$ python3 -q
>>> import numpy as np
>>> np.set_printoptions(precision=3, suppress=True, linewidth=160)
>>> m1 = np.load("w.npy")
>>> print(m1)
[[ 0.262  1.465 -0.401 -0.679 -0.285 -0.363 -0.029  0.675  0.49   0.504]
 [ 0.065  0.207  1.059  0.883 -0.339  0.024  1.133  0.324  0.724  0.149]
 [-0.327 -0.321  0.053 -0.248 -0.505 -0.911  0.293 -0.926 -0.169  1.292]
 [ 0.196  0.622 -0.799  0.633  0.525 -0.659  0.547 -0.991  0.202 -0.709]
 [-0.196  0.73   0.771  0.3    0.484  0.573 -1.018 -0.893  0.434  0.398]
 [ 0.393  0.369  0.746 -0.47  -1.171 -0.244 -0.179 -0.548 -0.471 -0.973]
 [ 0.589 -0.043 -0.867  0.394 -0.977  1.185  0.125 -0.436  0.172  0.385]
 [ 1.048 -0.341 -0.013  0.912 -0.211 -0.857 -0.978  0.396  0.151  0.195]
 [-1.44   0.291 -0.381  0.819 -0.769 -0.195 -0.467  0.332 -0.118 -0.229]
 [-0.262 -0.67  -0.17  -0.572 -0.28  -0.196 -0.267 -0.206  1.64  -0.455]]
>>> other = m1 / np.sqrt((m1 ** 2).mean(axis=1, keepdims=True))
>>> print(np.linalg.matrix_rank(m1 - m1.mean(axis=1, keepdims=True)))
9
>>> print(np.linalg.norm(other, axis=1))
[3.162 3.162 3.162 3.162 3.162 3.162 3.162 3.162 3.162 3.162]
>>> rng = np.random.default_rng(796)
>>> lab = rng.permutation(10)
>>> other = m1[:, lab] * rng.choice([-1, 1], 10)
>>> print(other)
[[-0.49  -0.285  0.401 -0.029 -0.675 -1.465 -0.504  0.679  0.363  0.262]
 [-0.724 -0.339 -1.059  1.133 -0.324 -0.207 -0.149 -0.883 -0.024  0.065]
 [ 0.169 -0.505 -0.053  0.293  0.926  0.321 -1.292  0.248  0.911 -0.327]
 [-0.202  0.525  0.799  0.547  0.991 -0.622  0.709 -0.633  0.659  0.196]
 [-0.434  0.484 -0.771 -1.018  0.893 -0.73  -0.398 -0.3   -0.573 -0.196]
 [ 0.471 -1.171 -0.746 -0.179  0.548 -0.369  0.973  0.47   0.244  0.393]
 [-0.172 -0.977  0.867  0.125  0.436  0.043 -0.385 -0.394 -1.185  0.589]
 [-0.151 -0.211  0.013 -0.978 -0.396  0.341 -0.195 -0.912  0.857  1.048]
 [ 0.118 -0.769  0.381 -0.467 -0.332 -0.291  0.229 -0.819  0.195 -1.44 ]
 [-1.64  -0.28   0.17  -0.267  0.206  0.67   0.455  0.572  0.196 -0.262]]
>>> Uu, _, Vh = np.linalg.svd(m1.T @ other)
>>> print(np.round(Uu @ Vh, 3) + 0)
[[ 0.  0.  0.  0.  0.  0.  0.  0.  0.  1.]
 [ 0.  0.  0.  0.  0. -1.  0.  0.  0.  0.]
 [ 0.  0. -1.  0.  0.  0.  0.  0.  0.  0.]
 [ 0.  0.  0.  0.  0.  0.  0. -1.  0.  0.]
 [ 0.  1.  0.  0.  0.  0.  0.  0.  0.  0.]
 [ 0.  0.  0.  0.  0.  0.  0.  0. -1.  0.]
 [ 0.  0.  0.  1.  0.  0.  0.  0.  0.  0.]
 [ 0.  0.  0.  0. -1.  0.  0.  0.  0.  0.]
 [-1.  0.  0.  0.  0.  0.  0.  0.  0.  0.]
 [ 0.  0.  0.  0.  0.  0. -1.  0.  0.  0.]]
>>> print(np.round(np.linalg.lstsq(m1, other)[0], 3) + 0)
[[ 0.  0.  0.  0.  0.  0.  0.  0.  0.  1.]
 [ 0.  0.  0.  0.  0. -1.  0.  0.  0.  0.]
 [ 0.  0. -1.  0.  0.  0.  0.  0.  0.  0.]
 [ 0.  0.  0.  0.  0.  0.  0. -1.  0.  0.]
 [ 0.  1.  0.  0.  0.  0.  0.  0.  0.  0.]
 [ 0.  0.  0.  0.  0.  0.  0.  0. -1.  0.]
 [ 0.  0.  0.  1.  0.  0.  0.  0.  0.  0.]
 [ 0.  0.  0.  0. -1.  0.  0.  0.  0.  0.]
 [-1.  0.  0.  0.  0.  0.  0.  0.  0.  0.]
 [ 0.  0.  0.  0.  0.  0. -1.  0.  0.  0.]]
>>> print(lab)
[8 4 2 6 7 1 9 3 5 0]
>>> lab = rng.permutation(10)
>>> print(lab)
[7 2 9 5 6 3 4 0 8 1]
>>> other = m1[lab][:, lab]
>>> print(np.diag(other))
[ 0.396  0.053 -0.455 -0.244  0.125  0.633  0.484  0.262 -0.118  0.207]
>>> print(np.allclose(other, m1))
False
>>> print(np.sort(np.abs(np.linalg.eigvals(other))))
[2. 2. 2. 2. 2. 2. 2. 2. 2. 2.]
>>> other = np.linalg.inv(m1)
>>> print((np.abs(other) > 1e-9).astype(int))
[[1 1 1 1 1 1 1 1 1 1]
 [1 1 1 1 1 1 1 1 1 1]
 [1 1 1 1 1 1 1 1 1 1]
 [1 1 1 1 1 1 1 1 1 1]
 [1 1 1 1 1 1 1 1 1 1]
 [1 1 1 1 1 1 1 1 1 1]
 [1 1 1 1 1 1 1 1 1 1]
 [1 1 1 1 1 1 1 1 1 1]
 [1 1 1 1 1 1 1 1 1 1]
 [1 1 1 1 1 1 1 1 1 1]]
>>> print(round(np.linalg.det(m1) * np.linalg.det(other), 3))
1.0
>>> print(np.linalg.inv(other))
[[ 0.262  1.465 -0.401 -0.679 -0.285 -0.363 -0.029  0.675  0.49   0.504]
 [ 0.065  0.207  1.059  0.883 -0.339  0.024  1.133  0.324  0.724  0.149]
 [-0.327 -0.321  0.053 -0.248 -0.505 -0.911  0.293 -0.926 -0.169  1.292]
 [ 0.196  0.622 -0.799  0.633  0.525 -0.659  0.547 -0.991  0.202 -0.709]
 [-0.196  0.73   0.771  0.3    0.484  0.573 -1.018 -0.893  0.434  0.398]
 [ 0.393  0.369  0.746 -0.47  -1.171 -0.244 -0.179 -0.548 -0.471 -0.973]
 [ 0.589 -0.043 -0.867  0.394 -0.977  1.185  0.125 -0.436  0.172  0.385]
 [ 1.048 -0.341 -0.013  0.912 -0.211 -0.857 -0.978  0.396  0.151  0.195]
 [-1.44   0.291 -0.381  0.819 -0.769 -0.195 -0.467  0.332 -0.118 -0.229]
 [-0.262 -0.67  -0.17  -0.572 -0.28  -0.196 -0.267 -0.206  1.64  -0.455]]
>>> print(np.round(m1 @ other, 3) + 0)
[[1. 0. 0. 0. 0. 0. 0. 0. 0. 0.]
 [0. 1. 0. 0. 0. 0. 0. 0. 0. 0.]
 [0. 0. 1. 0. 0. 0. 0. 0. 0. 0.]
 [0. 0. 0. 1. 0. 0. 0. 0. 0. 0.]
 [0. 0. 0. 0. 1. 0. 0. 0. 0. 0.]
 [0. 0. 0. 0. 0. 1. 0. 0. 0. 0.]
 [0. 0. 0. 0. 0. 0. 1. 0. 0. 0.]
 [0. 0. 0. 0. 0. 0. 0. 1. 0. 0.]
 [0. 0. 0. 0. 0. 0. 0. 0. 1. 0.]
 [0. 0. 0. 0. 0. 0. 0. 0. 0. 1.]]
>>> print(round(np.linalg.slogdet(m1)[0], 3))
-1.0
